In [1]: import numpy as np

In [2]: np.set_printoptions(suppress=True, linewidth=100)

In [3]: W0 = np.loadtxt("sample14.csv", delimiter=",")

In [4]: W0
Out[4]: 
array([[ -6.,  -9.,  -8.,  -8.,   8.,   1.,  -7.],
       [  8.,   3.,  -6.,   1.,  -4.,   1.,   4.],
       [  3.,   7.,   0.,   7.,   7.,   8.,   3.],
       [  4.,   5.,  -6.,  -5.,   4.,  -5.,  -6.],
       [ -8.,  -3.,  -1.,   9.,  -1.,  -9.,   9.],
       [  4.,  -6.,  -8.,   4.,  -1.,   3.,  -7.],
       [-14., -12.,  -2.,  -9.,  12.,   0., -11.]])

In [5]: out = W0 / np.sqrt((W0 ** 2).mean(axis=1, keepdims=True))

In [6]: np.linalg.matrix_rank(W0 - W0.mean(axis=1, keepdims=True))
Out[6]: np.int64(6)

In [7]: f, r1 = W0[0], W0[5]

In [8]: print(f @ r1)
106.0

In [9]: pr = (f @ r1) / (f @ f) * f

In [10]: np.round(np.linalg.norm(f + r1) ** 2 + np.linalg.norm(f - r1) ** 2, 2)
Out[10]: np.float64(1100.0)

In [11]: print((r1 - pr) @ f)
0.0

In [12]: U, sigma, Vt = np.linalg.svd(W0)

In [13]: np.argmax(sigma[:-1] / (sigma[1:] + 1e-6)) + 1
Out[13]: np.int64(6)

In [14]: out = U[:, :6] @ np.diag(sigma[:6]) @ Vt[:6]

In [15]: print(round(np.linalg.norm(W0 - out) / np.linalg.norm(W0), 2))
0.0

In [16]: print(np.linalg.matrix_rank(out))
6

In [17]: np.unique(W0.round(6), axis=0).shape
Out[17]: (7, 7)

In [18]: round(float(np.trace(np.linalg.pinv(W0) @ W0)), 2)
Out[18]: 6.0

In [19]: np.round(W0 @ np.linalg.pinv(W0) @ W0, 2) + 0
Out[19]: 
array([[ -6.,  -9.,  -8.,  -8.,   8.,   1.,  -7.],
       [  8.,   3.,  -6.,   1.,  -4.,   1.,   4.],
       [  3.,   7.,   0.,   7.,   7.,   8.,   3.],
       [  4.,   5.,  -6.,  -5.,   4.,  -5.,  -6.],
       [ -8.,  -3.,  -1.,   9.,  -1.,  -9.,   9.],
       [  4.,  -6.,  -8.,   4.,  -1.,   3.,  -7.],
       [-14., -12.,  -2.,  -9.,  12.,   0., -11.]])

In [20]: J = np.load("w.npy")

In [21]: J
Out[21]: 
array([[13,  0, -1, -1],
       [ 2, 15, -2, -2],
       [ 0,  0,  2,  1],
       [ 2,  1,  0, 13]])

In [22]: x = np.array([2, 4, -2, 2])

In [23]: rhs = J @ x

In [24]: coef, lr = np.zeros(4), 1 / np.linalg.norm(J, 2) ** 2

In [25]: for i in range(30):
    ...:     coef -= lr * J.T @ (J @ coef - rhs)
    ...:     if i % 5 == 0: print(i, round(np.linalg.norm(J @ coef - rhs), 2))
    ...: 
0 11.05
5 2.51
10 2.32
15 2.15
20 1.99
25 1.84

In [26]: print(coef.round(2))
[ 2.07  4.11 -1.12  1.97]

In [27]: round(np.linalg.cond(J), 2)
Out[27]: np.float64(8.08)

In [28]: E = np.array([[1, -3, 9, -27],
    ...:     [1, -2, 4, -8],
    ...:     [1, -1, 1, -1],
    ...:     [1, 0, 0, 0],
    ...:     [1, 1, 1, 1],
    ...:     [1, 2, 4, 8]])

In [29]: x = np.array([0, -3, 1, -1])

In [30]: rhs = E @ x

In [31]: coef, lr = np.zeros(4), 1 / np.linalg.norm(E, 2) ** 2

In [32]: for i in range(30):
    ...:     coef -= lr * E.T @ (E @ coef - rhs)
    ...:     if i % 10 == 0: print(i, round(np.linalg.norm(E @ coef - rhs), 2))
    ...: 
0 4.93
10 4.7
20 4.52

In [33]: round(np.linalg.cond(E), 2)
Out[33]: np.float64(23.64)

In [34]: coef.round(2)
Out[34]: array([ 0.15, -0.42,  0.6 , -1.46])

In [35]: Q, Rm = np.linalg.qr(E)

In [36]: print(Rm.round(2))
[[-2.45  1.22 -7.76 11.02]
 [ 0.    4.18 -4.18 24.26]
 [ 0.    0.    6.11 -9.17]
 [ 0.    0.    0.    8.05]]

In [37]: np.round(np.abs(np.diag(Rm)), 2)
Out[37]: array([2.45, 4.18, 6.11, 8.05])

In [38]: np.round(Q.T @ Q, 2) + 0
Out[38]: 
array([[1., 0., 0., 0.],
       [0., 1., 0., 0.],
       [0., 0., 1., 0.],
       [0., 0., 0., 1.]])

In [39]: round(np.trace(Q @ Q.T), 2)
Out[39]: np.float64(4.0)

In [40]: ev, V = np.linalg.eig(Rm)

In [41]: np.round(np.sort(np.linalg.eigvals(Rm @ Rm)), 2)
Out[41]: array([ 6.  , 17.5 , 37.33, 64.8 ])

In [42]: round(np.prod(ev), 2)
Out[42]: np.float64(-504.0)

In [43]: ev.round(2)
Out[43]: array([-2.45,  4.18,  6.11,  8.05])

In [44]: P = E @ np.linalg.solve(E.T @ E, E.T)

In [45]: print(np.round(np.linalg.eigvalsh(P), 2) + 0)
[0. 0. 1. 1. 1. 1.]

In [46]: np.round(P @ E[:, 0], 2)
Out[46]: array([1., 1., 1., 1., 1., 1.])

In [47]: np.round(np.diag(P), 2)
Out[47]: array([0.96, 0.58, 0.46, 0.46, 0.58, 0.96])

In [48]: np.trace(P)
Out[48]: np.float64(4.0)

In [49]: np.linalg.matrix_rank(np.eye(6) - P)
Out[49]: np.int64(2)
